In [1]: import numpy as np

In [2]: np.set_printoptions(precision=2, suppress=True, linewidth=120, floatmode="fixed")

In [3]: rd = lambda a: np.round(a, 2) + 0

In [4]: mat = np.loadtxt("run3.csv", delimiter=",")

In [5]: mat
Out[5]: 
array([[0.00, 1.00, 0.00, 0.00, 0.00],
       [1.00, 0.00, 0.00, 0.00, 0.00],
       [0.00, 0.00, 0.00, 0.00, 0.00],
       [0.00, 0.00, 0.00, 0.00, 0.00],
       [0.00, 0.00, 0.00, 0.00, 0.00]])

In [6]: # rows and columns are dependent

In [7]: t3 = np.stack([mat, 5 * mat, mat[::-1]])

In [8]: np.linalg.matrix_rank(t3)
Out[8]: array([2, 2, 2])

In [9]: rd(np.linalg.norm(t3, axis=(1, 2)))
Out[9]: array([1.41, 7.07, 1.41])

In [10]: rng = np.random.default_rng(699)

In [11]: idx = rng.integers(0, 3, 4)

In [12]: X = (idx[:, None] == idx) * 5 + np.eye(4)

In [13]: X
Out[13]: 
array([[6.00, 5.00, 5.00, 0.00],
       [5.00, 6.00, 5.00, 0.00],
       [5.00, 5.00, 6.00, 0.00],
       [0.00, 0.00, 0.00, 6.00]])

In [14]: # symmetric, so the eigenvalues are real

In [15]: w1 = np.array([[2, 3, -2], [3, 1, 1], [1, -3, -3], [-3, 3, -2]])

In [16]: b = np.array([-9, 1, -2])

In [17]: H = np.maximum(X @ w1 + b, 0)

In [18]: H
Out[18]: 
array([[23.00,  9.00,  0.00],
       [24.00,  7.00,  0.00],
       [22.00,  3.00,  0.00],
       [ 0.00, 19.00,  0.00]])

In [19]: (H > 0).astype(int)
Out[19]: 
array([[1, 1, 0],
       [1, 1, 0],
       [1, 1, 0],
       [0, 1, 0]])

In [20]: (H > 0).mean(axis=0)
Out[20]: array([0.75, 1.00, 0.00])

In [21]: np.linalg.matrix_rank(H)
Out[21]: np.int64(2)

In [22]: W2 = np.array([[1, 2, 2], [2, 0, -2], [-2, -2, 2]])

In [23]: w1 @ W2
Out[23]: 
array([[ 12,   8,  -6],
       [  3,   4,   6],
       [  1,   8,   2],
       [  7,  -2, -16]])

In [24]: H @ W2
Out[24]: 
array([[ 41.00,  46.00,  28.00],
       [ 38.00,  48.00,  34.00],
       [ 28.00,  44.00,  38.00],
       [ 38.00,   0.00, -38.00]])
